>>> import numpy as np
>>> from numpy import linalg as LA
>>> np.set_printoptions(precision=1, suppress=True, linewidth=200, legacy="1.25")
>>> data = np.load("x.npy")
>>> print(data)
[[ -0.9 -13.2 -12.1   4.7  -7.5  -0.7]
 [ -8.5   9.   -5.  -13.7  -3.7   4.6]
 [  7.1   7.   10.9  -7.6 -11.   -1.3]
 [  2.   -0.2 -17.6   3.2  -7.9   3.6]
 [-11.1   2.9   4.5   9.5   5.7  11.1]
 [ -0.7   9.2  -3.4   0.   -5.9  16.4]
 [-14.5   0.5   5.7  -9.8   6.3  -4.8]
 [-10.8  10.6   2.5   4.3  11.2   4.6]
 [  4.3   0.5  -3.8  -1.    4.7  18.5]
 [  0.2  16.5   3.4  -5.9   0.3  -9.1]
 [ 12.5 -13.3  -2.1   1.    0.8   7.7]
 [ -0.1  16.    8.6   4.6  -6.7  -1.5]
 [-13.8  -2.5  -8.7   0.4  -6.2  -9.4]
 [-12.7   2.1   2.9   9.4  11.6  -1.3]
 [-11.4  -6.5   1.9   8.7   6.9 -10. ]
 [ 11.3  -4.4  -8.7 -12.9   3.6   0.3]
 [ -4.6   2.    1.2  -7.9  -6.4 -16.4]
 [ -9.2   8.1  -9.    5.9   6.  -10. ]
 [  6.2   4.   13.8   3.3 -12.    0.5]]
>>> rng = np.random.default_rng(68)
>>> Y = data + rng.integers(-2, 3, (19, 5)) @ rng.integers(-2, 3, (5, 6))
>>> print(Y)
[[  0.1 -14.2  -9.1   8.7  -3.5   4.3]
 [ -4.5  -1.   -4.  -14.7  -6.7   4.6]
 [ -0.9  10.   13.9 -11.6 -10.   -5.3]
 [  1.    0.8 -18.6   7.2  -5.9   3.6]
 [-14.1  11.9   8.5  12.5  12.7  17.1]
 [ -3.7   3.2  -0.4   4.    1.1  23.4]
 [-18.5   2.5   2.7 -10.8  11.3   1.2]
 [ -5.8   6.6  -2.5   2.3   8.2   6.6]
 [  2.3  -0.5 -10.8  -2.    4.7  18.5]
 [  0.2  21.5   4.4  -6.9   0.3  -9.1]
 [  6.5  -5.3  -2.1   0.    5.8  10.7]
 [ -0.1  22.   22.6   8.6  -4.7  -3.5]
 [-19.8   2.5  -0.7   2.4  -1.2  -9.4]
 [-15.7  -2.9  -4.1   6.4  10.6  -2.3]
 [ -7.4  -9.5  -4.1   5.7   2.9 -10. ]
 [ 13.3  -5.4 -12.7 -16.9   0.6   0.3]
 [-11.6   2.    0.2 -11.9  -1.4 -11.4]
 [-10.2   6.1 -11.    6.9  10.   -4. ]
 [  9.2  -1.    1.8   0.3 -15.    2.5]]
>>> print(Y - data)
[[  1.  -1.   3.   4.   4.   5.]
 [  4. -10.   1.  -1.  -3.   0.]
 [ -8.   3.   3.  -4.   1.  -4.]
 [ -1.   1.  -1.   4.   2.   0.]
 [ -3.   9.   4.   3.   7.   6.]
 [ -3.  -6.   3.   4.   7.   7.]
 [ -4.   2.  -3.  -1.   5.   6.]
 [  5.  -4.  -5.  -2.  -3.   2.]
 [ -2.  -1.  -7.  -1.   0.   0.]
 [  0.   5.   1.  -1.   0.   0.]
 [ -6.   8.   0.  -1.   5.   3.]
 [  0.   6.  14.   4.   2.  -2.]
 [ -6.   5.   8.   2.   5.   0.]
 [ -3.  -5.  -7.  -3.  -1.  -1.]
 [  4.  -3.  -6.  -3.  -4.   0.]
 [  2.  -1.  -4.  -4.  -3.   0.]
 [ -7.   0.  -1.  -4.   5.   5.]
 [ -1.  -2.  -2.   1.   4.   6.]
 [  3.  -5. -12.  -3.  -3.   2.]]
>>> print(LA.matrix_rank(Y - data, tol=1e-8))
5
>>> cov = np.cov(data, rowvar=False)
>>> print(round(np.corrcoef(data[:, 3], data[:, 1])[0, 1], 1))
-0.1
>>> print(cov)
[[ 74.9 -12.5  -1.2 -17.6 -29.2  25.6]
 [-12.5  69.5  27.9  -7.5  -2.4  -1.8]
 [ -1.2  27.9  66.6   1.3  -0.2  -6. ]
 [-17.6  -7.5   1.3  54.4  13.5   7.2]
 [-29.2  -2.4  -0.2  13.5  55.7   4.3]
 [ 25.6  -1.8  -6.    7.2   4.3  84.3]]
>>> print(np.round(np.corrcoef(data.T), 1) + 0)
[[ 1.  -0.2  0.  -0.3 -0.5  0.3]
 [-0.2  1.   0.4 -0.1  0.   0. ]
 [ 0.   0.4  1.   0.   0.  -0.1]
 [-0.3 -0.1  0.   1.   0.2  0.1]
 [-0.5  0.   0.   0.2  1.   0.1]
 [ 0.3  0.  -0.1  0.1  0.1  1. ]]
>>> print(LA.eigvalsh(cov)[::-1])
[117.5  96.1  83.4  48.3  38.1  22. ]
>>> print(cov.shape)
(6, 6)
>>> Ac = data - data.mean(axis=1)
Traceback (most recent call last):
  File "<python-input-16>", line 1, in <module>
    Ac = data - data.mean(axis=1)
         ~~~~~^~~~~~~~~~~~~~~~~~~
ValueError: operands could not be broadcast together with shapes (19,6) (19,) 
>>> Ac = data - data.mean(axis=0)
>>> U, sig, Vh = LA.svd(Ac, full_matrices=False)
>>> print(np.round((sig ** 2).sum() ** 2 / (sig ** 4).sum(), 1))
4.8
>>> print(sig)
[46.  41.6 38.8 29.5 26.2 19.9]
>>> print(sig ** 2 / (sig ** 2).sum())
[0.3 0.2 0.2 0.1 0.1 0.1]
>>> print(np.searchsorted(np.cumsum(sig ** 2) / (sig ** 2).sum(), 0.9) + 1)
5
>>> print(np.abs(U[:, 0]).argmax())
10
>>> print(np.round(Ac.mean(axis=0), 1) + 0)
[0. 0. 0. 0. 0. 0.]
>>> Y = np.array([[-2, 6, 7, -5], [-4, 2, 6, 7], [5, 7, 0, -3], [-3, -6, -5, -7]])
>>> feats = np.triu(Y, 1)
>>> print(feats)
[[ 0  6  7 -5]
 [ 0  0  6  7]
 [ 0  0  0 -3]
 [ 0  0  0  0]]
>>> hat = np.triu(np.array([[1, 2, 2, 0], [1, 0, 1, 0], [1, 2, 1, 0], [0, 2, 1, 2]]), 1) + np.eye(4)
>>> Y = hat @ feats @ LA.inv(hat)
>>> print(np.round(LA.det(Y), 1))
0.0
>>> print(hat @ feats - feats @ hat)
[[ 0.  0.  6.  8.]
 [ 0.  0.  0. -3.]
 [ 0.  0.  0.  0.]
 [ 0.  0.  0.  0.]]
>>> print(np.trace(Y), np.trace(feats))
0.0 0
>>> U, sig, Vh = LA.svd(feats)
>>> V = Vh[:(sig > 1e-8).sum()]
>>> x = feats[0] + 3 * feats[2] + rng.integers(2) * np.eye(4)[2]
>>> print(x)
[  0.   6.   7. -14.]
>>> print(np.allclose(V.T @ V @ x, x))
True
>>> print(LA.matrix_rank(np.vstack([feats, x])))
3
>>> print(np.round(LA.norm(x - V.T @ V @ x), 1))
0.0
>>> E = np.load("run7.npy")
>>> print(E.round(1) + 0)
[[-11.4   1.9   3.7  -0.1 -16.9  -9.4  -3.6]
 [ -8.    1.1   2.2  -0.6 -10.9  -6.3  -1.9]
 [ -6.2   0.7   1.4  -0.8  -8.   -4.7  -1.1]
 [ -5.9   0.6   1.3  -0.8  -7.5  -4.5  -0.9]
 [ -5.4   0.5   1.1  -0.9  -6.6  -4.   -0.7]
 [ -3.    0.    0.   -1.   -3.1  -2.    0. ]
 [ -2.7   0.   -0.1  -1.   -2.7  -1.8   0. ]
 [ -2.2  -0.1  -0.3  -1.   -2.   -1.4   0.1]
 [ -0.8  -0.2  -0.5  -0.6  -0.5  -0.4   0.1]
 [ -0.1   0.   -0.1  -0.1  -0.1  -0.1   0. ]
 [  0.1   0.1   0.1   0.1   0.1   0.1   0. ]
 [  0.4   0.2   0.4   0.4   0.2   0.2   0. ]
 [  0.4   0.2   0.4   0.4   0.2   0.2   0. ]
 [  1.2   0.8   1.6   1.3   0.8   0.7   0.4]
 [  1.5   1.    2.1   1.7   1.2   0.9   0.7]
 [  3.1   2.1   4.1   3.1   3.1   2.1   2.1]
 [  4.4   2.8   5.5   4.    5.    3.1   3.4]
 [  5.    3.1   6.2   4.4   6.    3.7   4.1]
 [  5.    3.1   6.2   4.4   6.    3.7   4.1]
 [  7.4   4.2   8.4   5.8  10.    5.8   6.8]
 [  8.4   4.6   9.2   6.3  11.6   6.7   7.9]
 [  9.4   5.   10.    6.8  13.3   7.6   9. ]
 [  9.5   5.1  10.1   6.9  13.5   7.7   9.1]
 [ 10.9   5.6  11.2   7.5  16.1   9.   10.8]]
>>> # looks like rank 3
>>> z = E[:, 0] > np.median(E[:, 0])
>>> u = E[z].mean(axis=0) - E[~z].mean(axis=0)
>>> print(((E - E.mean(axis=0)) @ u > 0).astype(int))
[0 0 0 0 0 0 0 0 0 0 0 0 0 0 0 1 1 1 1 1 1 1 1 1]
>>> print(round(float((((E - E.mean(axis=0)) @ u > 0) == z).mean()), 1))
0.9
>>> Y = np.array([[2]])
>>> cent = np.array([[8, 4], [4, -8]])
>>> m1 = np.block([[Y, np.array([[2, 5]])], [np.zeros((2, 1)), cent]])
>>> print(m1)
[[ 2.  2.  5.]
 [ 0.  8.  4.]
 [ 0.  4. -8.]]
>>> hat = np.triu(np.array([[-3, 0, 4], [0, -5, 0], [0, -1, 0]]), 1) + np.eye(3)
>>> Y = hat @ m1 @ LA.inv(hat)
>>> print(np.trace(Y), np.trace(m1))
2.0 2.0
>>> print(round(float(LA.det(Y)), 1))
-160.0
>>> def softmax(z):
...     e = np.exp(z - z.max(axis=-1, keepdims=True))
...     return e / e.sum(axis=-1, keepdims=True)
... 
>>> print(np.round(softmax(m1[2] + -1), 1) + 0)
[0. 1. 0.]
>>> print(softmax(m1).sum(axis=1))
[1. 1. 1.]
>>> print(np.round(softmax(10 * m1[2]), 1) + 0)
[0. 1. 0.]
>>> print(np.round(softmax(m1[2]), 1) + 0)
[0. 1. 0.]
>>> S = m1 @ m1.T / np.sqrt(3)
>>> print(softmax(S).round(6).argmax(axis=1))
[1 1 2]
>>> print(np.round(softmax(S + np.triu(np.full(S.shape, -np.inf), 1)), 1) + 0)
[[1. 0. 0.]
 [0. 1. 0.]
 [0. 0. 1.]]
>>> print(np.round(softmax(S), 1) + 0)
[[0.2 0.8 0. ]
 [0.  1.  0. ]
 [0.  0.  1. ]]
